>>> import numpy as np
>>> np.set_printoptions(suppress=True, linewidth=120)
>>> mat = np.array([[1.0, 0.7, 0.49, 0.34, 0.24],
...     [0.7, 1.0, 0.7, 0.49, 0.34],
...     [0.49, 0.7, 1.0, 0.7, 0.49],
...     [0.34, 0.49, 0.7, 1.0, 0.7],
...     [0.24, 0.34, 0.49, 0.7, 1.0]])
>>> hat = np.triu(np.array([[2, 4, 1, 1, 1],
...     [4, 0, 1, 4, 0],
...     [3, 1, 2, 4, 4],
...     [3, 0, 1, 2, 0],
...     [3, 1, 2, 2, 5]]), 1) + np.eye(5)
>>> B = hat @ mat @ np.linalg.inv(hat)
>>> np.round(np.poly(B), 2)
array([ 1.  , -5.  ,  7.03, -3.81,  0.86, -0.07])
>>> O, Rm = np.linalg.qr(mat)
>>> round(float(np.trace(O @ O.T)), 2)
5.0
>>> np.round(O @ Rm, 2)
array([[1.  , 0.7 , 0.49, 0.34, 0.24],
       [0.7 , 1.  , 0.7 , 0.49, 0.34],
       [0.49, 0.7 , 1.  , 0.7 , 0.49],
       [0.34, 0.49, 0.7 , 1.  , 0.7 ],
       [0.24, 0.34, 0.49, 0.7 , 1.  ]])
>>> np.round(O.T @ O, 2) + 0
array([[1., 0., 0., 0., 0.],
       [0., 1., 0., 0., 0.],
       [0., 0., 1., 0., 0.],
       [0., 0., 0., 1., 0.],
       [0., 0., 0., 0., 1.]])
>>> round(float(abs(Rm[0, 0])), 2), round(np.linalg.norm(mat[:, 0]), 2)
(1.38, np.float64(1.38))
>>> np.allclose(Rm.T @ Rm, mat.T @ mat)
True
>>> B = np.linalg.inv(mat)
>>> (np.abs(B) > 1e-9).astype(int)
array([[1, 1, 1, 1, 1],
       [1, 1, 1, 1, 1],
       [1, 1, 1, 1, 1],
       [1, 1, 1, 1, 1],
       [1, 1, 1, 1, 1]])
>>> np.round(np.linalg.det(mat) * B, 2) + 0
array([[ 0.13, -0.09,  0.  ,  0.  ,  0.  ],
       [-0.09,  0.2 , -0.09,  0.  ,  0.  ],
       [ 0.  , -0.09,  0.2 , -0.09,  0.  ],
       [ 0.  ,  0.  , -0.09,  0.2 , -0.09],
       [ 0.  ,  0.  ,  0.  , -0.09,  0.13]])
>>> B.round(2)
array([[ 1.96, -1.37, -0.01,  0.02, -0.02],
       [-1.37,  2.92, -1.37, -0.02,  0.02],
       [-0.01, -1.37,  2.92, -1.37, -0.01],
       [ 0.02, -0.02, -1.37,  2.92, -1.37],
       [-0.02,  0.02, -0.01, -1.37,  1.96]])
>>> np.round(mat @ B, 2) + 0
array([[1., 0., 0., 0., 0.],
       [0., 1., 0., 0., 0.],
       [0., 0., 1., 0., 0.],
       [0., 0., 0., 1., 0.],
       [0., 0., 0., 0., 1.]])
